$ python3 -q
>>> import numpy as np
>>> from numpy import linalg as LA
>>> np.set_printoptions(suppress=True, linewidth=200)
>>> rd = lambda a: np.round(a, 3) + 0
>>> X = np.diag(np.array([2, 3, -2, 3]))
>>> X
array([[ 2,  0,  0,  0],
       [ 0,  3,  0,  0],
       [ 0,  0, -2,  0],
       [ 0,  0,  0,  3]])
>>> # symmetric
>>> f = np.array([-5, -4, -5, -5])
>>> A2 = X + np.outer(f, np.eye(4)[0])
>>> A2
array([[-3.,  0.,  0.,  0.],
       [-4.,  3.,  0.,  0.],
       [-5.,  0., -2.,  0.],
       [-5.,  0.,  0.,  3.]])
>>> vals, evecs = LA.eig(A2)
>>> np.prod(vals)
np.float64(54.0)
>>> vals
array([ 3.,  3., -2., -3.])
>>> W0 = np.array([[1, 0, 0], [0, 0, 1], [0, 1, 0]])
>>> x0 = np.array([1, -3, -2])
>>> rhs = W0 @ x0
>>> b, lr = np.zeros(3), 1 / LA.norm(W0, 2) ** 2
>>> for i in range(30):
...     b -= lr * W0.T @ (W0 @ b - rhs)
...     if i % 5 == 0: print(i, round(LA.norm(W0 @ b - rhs), 3))
... 
0 0.0
5 0.0
10 0.0
15 0.0
20 0.0
25 0.0
>>> rd(LA.cond(W0))
np.float64(1.0)
>>> A = np.load("mat.npy")
>>> rd(A)
array([[ 0.575, -0.486,  0.088],
       [-0.486,  0.412, -0.075],
       [ 0.088, -0.075,  0.014]])
>>> proj = np.triu(np.array([[0, 2, 0], [-3, 0, -2], [-1, 0, -2]]), 1) + np.eye(3)
>>> A2 = proj @ A @ LA.inv(proj)
>>> rd(np.trace(A2)), rd(np.trace(A))
(np.float64(1.0), np.float64(1.0))
>>> rd(LA.det(A2))
np.float64(0.0)
>>> LA.matrix_rank(A2)
np.int64(1)
>>> x0 = np.array([0, 6, 0])
>>> rd(np.eye(3) - A)
array([[ 0.425,  0.486, -0.088],
       [ 0.486,  0.588,  0.075],
       [-0.088,  0.075,  0.986]])
>>> rd(LA.eigvalsh(2 * A - np.eye(3)))
array([-1., -1.,  1.])
>>> rd(A @ A @ x0)
array([-2.918,  2.469, -0.449])
>>> A2 = A / np.sqrt((A ** 2).mean(axis=1, keepdims=True))
>>> rd(LA.norm(A2, axis=1))
array([1.732, 1.732, 1.732])
>>> rd(A2[0])
array([ 1.313, -1.111,  0.202])
>>> LA.matrix_rank(A - A.mean(axis=1, keepdims=True))
np.int64(1)
>>> left, s, Vh = LA.svd(A)
>>> evecs = Vh[:(s > 1e-8).sum()]
>>> rng = np.random.default_rng(650785)
>>> x0 = A[0] + 3 * A[2] + rng.integers(2) * np.eye(3)[2]
>>> rd(x0)
array([ 0.84 , -0.711,  0.129])
>>> rd(evecs.T @ evecs)
array([[ 0.575, -0.486,  0.088],
       [-0.486,  0.412, -0.075],
       [ 0.088, -0.075,  0.014]])
>>> LA.matrix_rank(np.vstack([A, x0]))
np.int64(1)
>>> np.allclose(evecs.T @ evecs @ x0, x0)
True
>>> r = LA.matrix_rank(A)
>>> r
np.int64(1)
>>> N = LA.svd(A)[2][r:].T
>>> np.allclose(A @ N, 0)
True
>>> rd(A @ N)
array([[0., 0.],
       [0., 0.],
       [0., 0.]])
>>> N.shape
(3, 2)
>>> data = np.load("block17.npy")
>>> data
array([[ -3.   , -12.028,  -1.7  ],
       [ -0.2  ,  -0.785,  -0.3  ],
       [  0.3  ,   1.226,   0.5  ],
       [ -0.3  ,  -1.18 ,  -0.2  ],
       [  0.3  ,   1.178,   1.   ],
       [  1.1  ,   4.36 ,   1.   ],
       [ -0.2  ,  -0.81 ,  -1.6  ],
       [  2.9  ,  11.609,   0.1  ],
       [  0.2  ,   0.797,  -0.1  ],
       [  1.   ,   3.978,  -1.4  ],
       [ -0.2  ,  -0.834,  -1.3  ],
       [ -2.2  ,  -8.822,  -0.5  ],
       [  0.8  ,   3.208,   1.8  ],
       [  0.8  ,   3.184,   0.8  ],
       [ -0.6  ,  -2.374,   2.4  ],
       [ -0.4  ,  -1.572,   0.6  ]])
>>> cov = np.cov(data, rowvar=False)
>>> rd(LA.eigvalsh(cov)[::-1])
array([30.431,  1.289,  0.   ])
>>> rd(cov)
array([[ 1.779,  7.12 ,  0.513],
       [ 7.12 , 28.496,  2.065],
       [ 0.513,  2.065,  1.445]])
>>> rd(np.corrcoef(data[:, 1], data[:, 0])[0, 1])
np.float64(1.0)
>>> rd(np.median(data, axis=0))
array([0.   , 0.006, 0.   ])
>>> rd(data.std(axis=0))
array([1.291, 5.169, 1.164])
>>> vals, evecs = LA.eigh(A)
>>> x0 = np.array([1, 2, 1])
>>> rd(evecs * np.maximum(vals, 0) @ evecs.T)
array([[ 0.575, -0.486,  0.088],
       [-0.486,  0.412, -0.075],
       [ 0.088, -0.075,  0.014]])
>>> Ac = data - data.mean(axis=1)
Traceback (most recent call last):
  File "<python-input-59>", line 1, in <module>
    Ac = data - data.mean(axis=1)
         ~~~~~^~~~~~~~~~~~~~~~~~~
ValueError: operands could not be broadcast together with shapes (16,3) (16,) 
>>> Ac = data - data.mean(axis=0)
>>> left, s, Vh = LA.svd(Ac, full_matrices=False)
>>> rd((s ** 2).sum() ** 2 / (s ** 4).sum())
np.float64(1.085)
>>> rd(Ac.mean(axis=0))
array([0., 0., 0.])
>>> np.searchsorted(np.cumsum(s ** 2) / (s ** 2).sum(), 0.9) + 1
np.int64(1)
>>> np.abs(left[:, 0]).argmax()
np.int64(0)
>>> LA.matrix_rank(Ac)
np.int64(3)
>>> np.abs(Vh[0]).argmax()
np.int64(1)
>>> rd(s ** 2 / (s ** 2).sum())
array([0.959, 0.041, 0.   ])
>>> T = np.stack([data, -3 * data, data[::-1]])
>>> LA.matrix_rank(T.reshape(3, -1))
np.int64(2)
>>> A2 = data / np.sqrt((data ** 2).mean(axis=1, keepdims=True))
>>> rd(A2[0])
array([-0.415, -1.665, -0.235])
>>> rd(LA.norm(A2, axis=1))
array([1.732, 1.732, 1.732, 1.732, 1.732, 1.732, 1.732, 1.732, 1.732, 1.732, 1.732, 1.732, 1.732, 1.732, 1.732, 1.732])
>>> K = np.loadtxt("test12.csv", delimiter=",")
>>> K
array([[ 0.,  0., -2.],
       [ 0.,  0.,  0.],
       [-4., -1.,  0.],
       [-2., -2., -2.],
       [ 0.,  0.,  0.],
       [ 0.,  0.,  0.],
       [ 0.,  0.,  0.],
       [-4., -1.,  0.],
       [ 0.,  0.,  0.],
       [ 0.,  0., -2.],
       [-2.,  1.,  0.]])
>>> # rows 1 and 4 are equal
>>> basis = K[[2, 6]].astype(float)
>>> for _ in range(3):
...     idx = LA.norm(K[:, None] - basis, axis=-1).argmin(axis=1)
...     basis = np.array([K[idx == j].mean(axis=0) for j in range(2)])
... 
>>> idx
array([1, 1, 0, 0, 1, 1, 1, 0, 1, 1, 1])
>>> np.abs(basis[1] - basis[0]).argmax()
np.int64(0)
>>> rd(basis[1] - basis[0])
array([3.083, 1.458, 0.167])
>>> rd(basis)
array([[-3.333, -1.333, -0.667],
       [-0.25 ,  0.125, -0.5  ]])
